>>> import numpy as np
>>> from numpy import linalg as LA
>>> np.set_printoptions(suppress=True, linewidth=120)
>>> E = np.loadtxt("arr.csv", delimiter=",")
>>> print(E)
[[5. 1. 1. 1. 1. 1.]
 [1. 5. 1. 1. 1. 1.]
 [1. 1. 5. 1. 1. 1.]
 [1. 1. 1. 5. 1. 1.]
 [1. 1. 1. 1. 5. 1.]
 [1. 1. 1. 1. 1. 5.]]
>>> w, evecs = LA.eigh(E)
>>> x = np.array([3, 1, 1, 0, 1, 0])
>>> print(np.round(evecs * np.sqrt(w) @ evecs.T, 2))
[[2.19 0.19 0.19 0.19 0.19 0.19]
 [0.19 2.19 0.19 0.19 0.19 0.19]
 [0.19 0.19 2.19 0.19 0.19 0.19]
 [0.19 0.19 0.19 2.19 0.19 0.19]
 [0.19 0.19 0.19 0.19 2.19 0.19]
 [0.19 0.19 0.19 0.19 0.19 2.19]]
>>> print(np.sort(np.abs(np.fft.fft(E[0]))), np.round(np.sort(LA.svd(E, compute_uv=False)), 2))
[ 4.  4.  4.  4.  4. 10.] [ 4.  4.  4.  4.  4. 10.]
>>> print(E @ (-1.0) ** np.arange(6))
[ 4. -4.  4. -4.  4. -4.]
>>> M = np.load("mat.npy")
>>> print(M)
[[-3  0 -2  0]
 [ 0  0  0  0]
 [-6  0 -4  0]
 [-6  0 -4  0]
 [-6  0 -4  0]]
>>> print(np.round(M @ LA.pinv(M) @ M, 2))
[[-3.  0. -2.  0.]
 [ 0.  0.  0.  0.]
 [-6.  0. -4.  0.]
 [-6.  0. -4.  0.]
 [-6.  0. -4.  0.]]
>>> print(np.abs(np.diag(LA.qr(M)[1])) > 1e-9)
[ True False False False]
>>> rng = np.random.default_rng(54)
>>> J = np.triu(rng.random((6, 6)) < 0.4, 1).astype(int)
>>> J = J + J.T
>>> print(J)
[[0 0 1 0 1 0]
 [0 0 0 0 0 0]
 [1 0 0 1 0 0]
 [0 0 1 0 1 1]
 [1 0 0 1 0 1]
 [0 0 0 1 1 0]]
>>> print(np.trace(J))
0
>>> print(LA.matrix_power(J, 3))
[[0 0 4 1 5 2]
 [0 0 0 0 0 0]
 [4 0 0 5 1 2]
 [1 0 5 2 6 4]
 [5 0 1 6 2 4]
 [2 0 2 4 4 2]]
>>> assert J == J.T
Traceback (most recent call last):
  File "<python-input-20>", line 1, in <module>
    assert J == J.T
           ^^^^^^^^
ValueError: The truth value of an array with more than one element is ambiguous. Use a.any() or a.all()
>>> print(J @ J)
[[2 0 0 2 0 1]
 [0 0 0 0 0 0]
 [0 0 2 0 2 1]
 [2 0 0 3 1 1]
 [0 0 2 1 3 1]
 [1 0 1 1 1 2]]
>>> print(np.round(np.sort(np.abs(LA.eigvals(J))), 2) + 0)
[0.   0.   0.69 1.17 2.   2.48]
>>> U, sigma, vt = LA.svd(J)
>>> print(sigma.round(2) + 0)
[2.48 2.   1.17 0.69 0.   0.  ]
>>> out = U[:, :4] @ np.diag(sigma[:4]) @ vt[:4]
>>> print(np.round(LA.norm(J - out, 2), 2), round(sigma[4], 2))
0.0 0.0
>>> K = np.loadtxt("case18.csv", delimiter=",")
>>> print(K.round(2))
[[ 1.    0.    0.  ]
 [ 0.    0.87 -0.5 ]
 [ 0.    0.5   0.87]]
>>> print(round(LA.det(2 * K), 2), round(float(LA.det(K)), 2))
8.0 1.0
>>> print(np.round(LA.det(K[::-1]), 2))
-1.0
>>> print(np.round(np.einsum("ij,ji->", K, K), 2))
2.0
>>> proj = np.triu(np.array([[0, 4, 2], [4, 1, 0], [0, 5, 1]]), 1) + np.eye(3)
>>> out = proj @ K @ LA.inv(proj)
>>> print(round(float(np.trace(out)), 2), round(float(np.trace(K)), 2))
2.73 2.73
>>> print(LA.matrix_rank(out))
3
>>> T = np.stack([K, 4 * K, K[::-1]])
>>> print(np.round(T.sum(axis=0), 2))
[[ 5.    0.5   0.87]
 [ 0.    5.2  -3.  ]
 [ 1.    2.5   4.33]]
>>> print(np.round(LA.norm(T, axis=(1, 2)), 2))
[1.73 6.93 1.73]
>>> mat = np.load("w.npy")
>>> print(mat)
[[ 2  5  1  2 -3 -4]
 [ 0 -5 -5 -5 -5 -3]
 [ 0  0 -5  1  2  1]
 [ 0  0  0 -4 -2 -1]
 [ 0  0  0  0  1  0]
 [ 0  0  0  0  0  1]]
>>> print(np.round(np.sort(LA.eigvals(mat)), 2))
[-5. -5. -4.  1.  1.  2.]
>>> print(LA.matrix_rank(mat - mat[0, 0] * np.eye(6)))
5
>>> print(np.prod(np.diag(mat)), round(LA.det(mat), 2))
-200 -200.0
>>> feats = np.loadtxt("out19.csv", delimiter=",")
>>> print(feats)
[[1. 2. 4. 2.]
 [1. 1. 4. 1.]
 [0. 3. 4. 2.]
 [0. 0. 0. 3.]]
>>> x = np.array([0, 0, 2, 0])
>>> rhs = feats @ x
>>> c, lr = np.zeros(4), 1 / LA.norm(feats, 2) ** 2
>>> for i in range(5):
...     c -= lr * feats.T @ (feats @ c - rhs)
...     if i % 1 == 0: print(i, round(LA.norm(feats @ c - rhs), 2))
... 
0 2.11
1 1.9
2 1.71
3 1.55
4 1.4
>>> print(round(float(LA.cond(feats)), 2))
25.28
>>> print(np.round(np.sort(np.abs(LA.eigvals(feats))), 2))
[0.51 1.17 3.   6.66]
>>> print(np.allclose(feats, feats.T))
False
>>> print(round(np.abs(LA.eigvals(feats)).max(), 2))
6.66
>>> out = feats[0, 0] * feats[1:] - np.outer(feats[1:, 0], feats[0])
>>> print(out)
[[ 0. -1.  0. -1.]
 [ 0.  3.  4.  2.]
 [ 0.  0.  0.  3.]]
>>> print(np.flatnonzero(~out.round(6).any(axis=1)))
[]
>>> print(feats[:, 0] / feats[0, 0])
[1. 1. 0. 0.]
>>> print(feats.ravel(order="F"))
[1. 1. 0. 0. 2. 1. 3. 0. 4. 4. 4. 0. 2. 1. 2. 3.]
>>> T = feats.reshape(4, 2, -1)
>>> print(np.swapaxes(T, 1, 2)[2])
[[0. 4.]
 [3. 2.]]
>>> print(np.einsum("ihd,jhd->hij", T, T).shape)
(2, 4, 4)
>>> print(T.sum(axis=1))
[[5. 4.]
 [5. 2.]
 [4. 5.]
 [0. 3.]]
>>> labels = rng.permutation(4)
>>> out = feats[:, labels] * rng.choice([-1, 1], 4)
>>> print(out)
[[2. 4. 2. 1.]
 [1. 4. 1. 1.]
 [2. 4. 3. 0.]
 [3. 0. 0. 0.]]
>>> U, _, vt = LA.svd(feats.T @ out)
>>> print(np.round(U @ vt, 2) + 0)
[[0. 0. 0. 1.]
 [0. 0. 1. 0.]
 [0. 1. 0. 0.]
 [1. 0. 0. 0.]]
>>> A = rng.normal(size=(12, 8))
>>> A = 3 * A / LA.norm(A, axis=1, keepdims=True)
>>> print(A.round(2) + 0)
[[-0.82 -1.16 -1.16  1.01  2.1  -0.01  0.4  -0.26]
 [ 0.65 -1.46  0.17  1.79 -1.26 -0.35 -0.34 -1.17]
 [ 0.87 -0.42  1.76 -0.09 -0.78 -1.12 -1.52  0.88]
 [-0.29  2.07  0.04  0.64  0.63 -1.7   0.91  0.32]
 [-1.28 -0.27  0.78  0.71  0.96  0.81  2.12 -0.28]
 [-0.49 -0.43  0.47 -0.81 -1.61 -1.58  1.61  0.18]
 [ 1.1   0.4   0.    1.34  1.08  1.8  -1.05 -0.57]
 [ 0.28 -2.07  0.34 -1.03 -0.77 -1.31  1.    0.38]
 [-1.39 -1.7   0.87  0.84 -0.32  1.61  0.12  0.01]
 [ 1.04 -0.8  -1.5   1.31 -0.43 -0.41  1.7   0.25]
 [-1.36  0.74 -0.3  -0.03 -0.4   1.51  0.02  2.01]
 [ 1.06 -0.13  1.89  1.88  0.1  -0.71  0.47  0.11]]
>>> proj = A @ LA.solve(A.T @ A, A.T)
>>> print(round(float(np.trace(proj)), 2))
8.0
>>> print(LA.matrix_rank(np.eye(12) - proj))
4
>>> print(np.round(np.diag(proj), 2))
[0.88 0.77 0.63 0.68 0.66 0.43 0.5  0.59 0.57 0.82 0.83 0.64]
>>> x = np.array([2, 0, 2, 2, 2, 2, 2, 2])
>>> rhs = A @ x
>>> print(np.round(LA.pinv(A) @ A, 2) + 0)
[[1. 0. 0. 0. 0. 0. 0. 0.]
 [0. 1. 0. 0. 0. 0. 0. 0.]
 [0. 0. 1. 0. 0. 0. 0. 0.]
 [0. 0. 0. 1. 0. 0. 0. 0.]
 [0. 0. 0. 0. 1. 0. 0. 0.]
 [0. 0. 0. 0. 0. 1. 0. 0.]
 [0. 0. 0. 0. 0. 0. 1. 0.]
 [0. 0. 0. 0. 0. 0. 0. 1.]]
>>> try:
...     LA.solve(A, rhs)
... except LA.LinAlgError as e:
...     print(repr(e))
... 
LinAlgError('Last 2 dimensions of the array must be square')
>>> rhs = rhs + 0.05 * rng.normal(size=12)
>>> print(rhs.round(2))
[ 2.45 -0.91 -0.04  1.17  7.66 -4.47  7.42 -2.23  3.4   3.88  2.96  9.61]
>>> c, *_ = LA.lstsq(A, rhs)
>>> print(c.round())
[2. 0. 2. 2. 2. 2. 2. 2.]
>>> print(c.round(2))
[1.98 0.03 1.99 2.02 1.96 1.99 1.99 1.97]
>>> print(np.round(A.T @ (rhs - A @ c), 2) + 0)
[0. 0. 0. 0. 0. 0. 0. 0.]
>>> print([round(float(LA.norm(LA.solve(A.T @ A + lam * np.eye(8), A.T @ rhs))), 2) for lam in (0, 1, 10, 100)])
[5.26, 4.48, 2.45, 0.56]
>>> ang = np.radians(135)
>>> Rm = np.eye(8)
>>> Rm[7, 7] = Rm[0, 0] = np.cos(ang)
>>> Rm[7, 0], Rm[0, 7] = -np.sin(ang), np.sin(ang)
>>> print(Rm.round(2))
[[-0.71  0.    0.    0.    0.    0.    0.    0.71]
 [ 0.    1.    0.    0.    0.    0.    0.    0.  ]
 [ 0.    0.    1.    0.    0.    0.    0.    0.  ]
 [ 0.    0.    0.    1.    0.    0.    0.    0.  ]
 [ 0.    0.    0.    0.    1.    0.    0.    0.  ]
 [ 0.    0.    0.    0.    0.    1.    0.    0.  ]
 [ 0.    0.    0.    0.    0.    0.    1.    0.  ]
 [-0.71  0.    0.    0.    0.    0.    0.   -0.71]]
>>> out = A @ Rm.T
>>> print(np.round(np.abs(out - A).max(axis=0), 2))
[3.75 0.   0.   0.   0.   0.   0.   2.47]
>>> print(np.allclose(LA.norm(A, axis=1), LA.norm(out, axis=1)))
True
>>> print(round(LA.det(Rm), 2), round(np.trace(Rm), 2))
1.0 4.59
>>> q, evecs = LA.qr(A[:, :3])[0], LA.qr(A[:, 3:])[0]
>>> sigma = LA.svd(q.T @ evecs, compute_uv=False)
>>> print(round(float(LA.norm(q @ q.T - evecs @ evecs.T, 2)), 2))
1.0
>>> print(sigma.round(2))
[0.76 0.48 0.28]
>>> W = np.array([[6, 4, 9, 9, 7, 5],
...     [5, 0, 0, 0, 1, 4],
...     [7, 3, 8, 9, 8, 2],
...     [3, 5, 4, 7, 6, 8],
...     [5, 7, 0, 0, 0, 5],
...     [8, 9, 8, 6, 5, 8],
...     [3, 1, 3, 5, 9, 0],
...     [6, 3, 0, 0, 3, 5]])
>>> c = np.array([8, -4, -8, 7, -4, 4])
>>> hid = np.maximum(A @ W + c, 0)
>>> print((hid > 0).astype(int))
[[1 1 0 0 0 1]
 [0 0 1 1 1 1]
 [1 0 1 1 0 1]
 [1 0 0 1 1 1]
 [1 1 1 1 1 1]
 [0 0 0 0 0 0]
 [1 1 1 1 1 1]
 [0 0 0 1 0 0]
 [1 1 1 1 1 1]
 [1 0 0 1 1 1]
 [1 1 0 1 0 1]
 [1 1 1 1 1 1]]
>>> cent = np.array([[4, 1, 1], [0, 5, 5], [3, 0, 3], [3, 0, 3], [1, 5, 0], [3, 0, 4]])
>>> print(W @ cent)
[[100  61 100]
 [ 33  10  21]
 [ 93  62  81]
 [ 75  58  93]
 [ 35  40  60]
 [103  78 127]
 [ 45  53  32]
 [ 42  36  41]]
>>> out = np.array([[-1, -7, -2, 1, -4, 2, 2, 5, 3],
...     [-2, 9, -1, -5, -4, -2, 0, 0, -5],
...     [-5, -1, 7, 8, -2, -5, -3, -2, 0],
...     [1, 4, -8, 7, 2, -1, 5, -3, 6],
...     [-1, -3, -5, 6, 5, -3, 8, -4, 9],
...     [-4, -8, 1, 8, -3, 0, -9, 4, 3],
...     [5, -8, -8, -1, -3, -2, 5, -7, -7],
...     [2, 3, 0, -3, -8, -5, -9, 8, 3],
...     [-2, 0, 3, -4, 0, 1, -9, -5, -6]])
>>> m1 = np.triu(out, 1)
>>> print(m1)
[[ 0 -7 -2  1 -4  2  2  5  3]
 [ 0  0 -1 -5 -4 -2  0  0 -5]
 [ 0  0  0  8 -2 -5 -3 -2  0]
 [ 0  0  0  0  2 -1  5 -3  6]
 [ 0  0  0  0  0 -3  8 -4  9]
 [ 0  0  0  0  0  0 -9  4  3]
 [ 0  0  0  0  0  0  0 -7 -7]
 [ 0  0  0  0  0  0  0  0  3]
 [ 0  0  0  0  0  0  0  0  0]]
>>> r = LA.matrix_rank(m1)
>>> print(r)
8
>>> null = LA.svd(m1)[2][r:].T
>>> print([int(LA.matrix_rank(m1[:, :j + 1])) for j in range(9)])
[0, 1, 2, 3, 4, 5, 6, 7, 8]
>>> print(LA.matrix_rank(m1.T @ m1), LA.matrix_rank(m1 @ m1.T))
8 8
>>> U, sigma, vt = LA.svd(m1)
>>> print(np.argmax(sigma[:-1] / (sigma[1:] + 1e-6)) + 1)
8
>>> print(sigma.round(2))
[17.14 13.96 11.32  8.94  5.99  3.73  0.75  0.16  0.  ]
>>> out = U[:, :8] @ np.diag(sigma[:8]) @ vt[:8]
>>> print(LA.matrix_rank(out))
8
>>> print(np.round(LA.norm(m1 - out, 2), 2), sigma[8])
0.0 0.0
>>> print(LA.matrix_rank(m1, rtol=0.05))
6
